$ ipython --no-banner

In [1]: import numpy as np

In [2]: np.set_printoptions(suppress=True, linewidth=120)

In [3]: feats = np.load("arr.npy")

In [4]: print(feats)
[[3 0 3]
 [0 0 0]
 [0 0 0]
 [2 1 0]
 [0 0 0]
 [0 0 0]
 [2 1 0]
 [0 0 0]
 [3 4 1]
 [4 3 4]
 [0 0 0]
 [5 1 3]
 [3 4 1]
 [1 3 1]
 [1 3 1]
 [0 0 0]
 [1 3 1]
 [0 0 0]
 [2 1 0]
 [1 3 1]]

In [5]: Xc = feats - feats.mean(axis=0)

In [6]: left, s, vt = np.linalg.svd(Xc, full_matrices=False)

In [7]: print(s.round(2))
[9.04 5.28 2.63]

In [8]: print(np.round(np.abs(vt[-1]), 2))
[0.61 0.06 0.79]

In [9]: print(np.abs(left[:, 0]).argmax())
9

In [10]: data = np.loadtxt("a.csv", delimiter=",")

In [11]: print(data.round(2))
[[-0.09 -0.13  0.99]
 [ 0.   -0.99 -0.13]
 [ 1.   -0.01  0.09]]

In [12]: rng = np.random.default_rng(611)

In [13]: labels = rng.permutation(3)

In [14]: print(labels)
[1 0 2]

In [15]: A2 = data[labels][:, labels]

In [16]: print(np.round(np.trace(A2), 2))
-0.99

In [17]: print(np.round(np.sort(np.abs(np.linalg.eigvals(A2))), 2))
[1. 1. 1.]

In [18]: print(np.allclose(A2, data))
False

In [19]: print(np.round(np.linalg.svd(data, compute_uv=False), 2))
[1. 1. 1.]

In [20]: print(round(float(data[:, 1] @ data[:, 0]), 2))
0.0

In [21]: print(np.round(data.T @ data, 2) + 0)
[[1. 0. 0.]
 [0. 1. 0.]
 [0. 0. 1.]]

In [22]: x = np.array([-1, -1, 1])

In [23]: print(np.round(np.linalg.inv(data), 2) + 0)
[[-0.09  0.    1.  ]
 [-0.13 -0.99 -0.01]
 [ 0.99 -0.13  0.09]]

In [24]: print(np.round(np.abs(np.linalg.eigvals(data)), 2))
[1. 1. 1.]

In [25]: print(np.round(np.linalg.det(data), 2))
1.0
